$ ipython --no-banner

In [1]: import numpy as np

In [2]: np.set_printoptions(precision=1, suppress=True, linewidth=200)

In [3]: rnd = lambda a: np.round(a, 1) + 0

In [4]: A = np.load("w.npy")

In [5]: A
Out[5]: 
array([[2, 3, 1],
       [3, 1, 3],
       [4, 0, 4]])

In [6]: np.allclose(A @ A.T, A.T @ A)
Out[6]: False

In [7]: np.linalg.matrix_power(A, 4)
Out[7]: 
array([[ 838,  423,  717],
       [ 999,  505,  855],
       [1140,  576,  976]])

In [8]: np.trace(A)
Out[8]: np.int64(7)

In [9]: A @ A
Out[9]: 
array([[17,  9, 15],
       [21, 10, 18],
       [24, 12, 20]])

In [10]: rnd(np.linalg.norm(A))
Out[10]: np.float64(8.1)

In [11]: A - A[0]
Out[11]: 
array([[ 0,  0,  0],
       [ 1, -2,  2],
       [ 2, -3,  3]])

In [12]: np.count_nonzero(A)
Out[12]: np.int64(8)

In [13]: rnd(np.linalg.svd(A, compute_uv=False))
Out[13]: array([7.5, 2.8, 0.2])

In [14]: np.abs(A).max()
Out[14]: np.int64(4)

In [15]: np.unravel_index(np.abs(A).argmax(), A.shape)
Out[15]: (np.int64(2), np.int64(0))

In [16]: A.sum(axis=0)
Out[16]: array([9, 4, 8])

In [17]: rnd(A.mean(axis=0))
Out[17]: array([3. , 1.3, 2.7])

In [18]: Uu, s, Vt = np.linalg.svd(A)

In [19]: np.argmax(s[:-1] / (s[1:] + 1e-6)) + 1
Out[19]: np.int64(2)

In [20]: out = Uu[:, :2] @ np.diag(s[:2]) @ Vt[:2]

In [21]: rnd(np.linalg.norm(A - out) / np.linalg.norm(A))
Out[21]: np.float64(0.0)

In [22]: np.linalg.matrix_rank(A, rtol=0.05)
Out[22]: np.int64(2)

In [23]: out = np.linalg.inv(A)

In [24]: rnd(np.linalg.slogdet(A)[0])
Out[24]: np.float64(1.0)

In [25]: np.allclose(out, A.T)
Out[25]: False

In [26]: (np.abs(out) > 1e-9).astype(int)
Out[26]: 
array([[1, 1, 1],
       [0, 1, 1],
       [1, 1, 1]])

In [27]: rnd(out)
Out[27]: 
array([[ 1. , -3. ,  2. ],
       [ 0. ,  1. , -0.8],
       [-1. ,  3. , -1.8]])

In [28]: A @ out
Out[28]: 
array([[1., 0., 0.],
       [0., 1., 0.],
       [0., 0., 1.]])

In [29]: rnd(np.linalg.cond(A))
Out[29]: np.float64(40.3)

In [30]: arr = np.load("block10.npy")

In [31]: rnd(arr)
Out[31]: 
array([[ 0.2, -0.3,  0. , -0.1,  0.1,  0. , -0.2, -0.1,  0.1],
       [-0.3,  0.4, -0.1,  0.2, -0.2, -0.1,  0.3,  0.2, -0.2],
       [ 0. , -0.1,  0. ,  0. ,  0. ,  0. ,  0. ,  0. ,  0. ],
       [-0.1,  0.2,  0. ,  0.1, -0.1,  0. ,  0.1,  0.1, -0.1],
       [ 0.1, -0.2,  0. , -0.1,  0.1,  0. , -0.1, -0.1,  0.1],
       [ 0. , -0.1,  0. ,  0. ,  0. ,  0. ,  0. ,  0. ,  0. ],
       [-0.2,  0.3,  0. ,  0.1, -0.1,  0. ,  0.2,  0.1, -0.1],
       [-0.1,  0.2,  0. ,  0.1, -0.1,  0. ,  0.1,  0.1, -0.1],
       [ 0.1, -0.2,  0. , -0.1,  0.1,  0. , -0.1, -0.1,  0.1]])

In [32]: vals, V = np.linalg.eigh(arr)

In [33]: rnd(np.linalg.eigvalsh(arr + 5 * np.eye(9)))
Out[33]: array([5., 5., 5., 5., 5., 5., 5., 5., 6.])

In [34]: rnd(V @ np.diag(vals) @ V.T)
Out[34]: 
array([[ 0.2, -0.3,  0. , -0.1,  0.1,  0. , -0.2, -0.1,  0.1],
       [-0.3,  0.4, -0.1,  0.2, -0.2, -0.1,  0.3,  0.2, -0.2],
       [ 0. , -0.1,  0. ,  0. ,  0. ,  0. ,  0. ,  0. ,  0. ],
       [-0.1,  0.2,  0. ,  0.1, -0.1,  0. ,  0.1,  0.1, -0.1],
       [ 0.1, -0.2,  0. , -0.1,  0.1,  0. , -0.1, -0.1,  0.1],
       [ 0. , -0.1,  0. ,  0. ,  0. ,  0. ,  0. ,  0. ,  0. ],
       [-0.2,  0.3,  0. ,  0.1, -0.1,  0. ,  0.2,  0.1, -0.1],
       [-0.1,  0.2,  0. ,  0.1, -0.1,  0. ,  0.1,  0.1, -0.1],
       [ 0.1, -0.2,  0. , -0.1,  0.1,  0. , -0.1, -0.1,  0.1]])

In [35]: rnd(np.linalg.eigvalsh(arr @ arr))
Out[35]: array([0., 0., 0., 0., 0., 0., 0., 0., 1.])
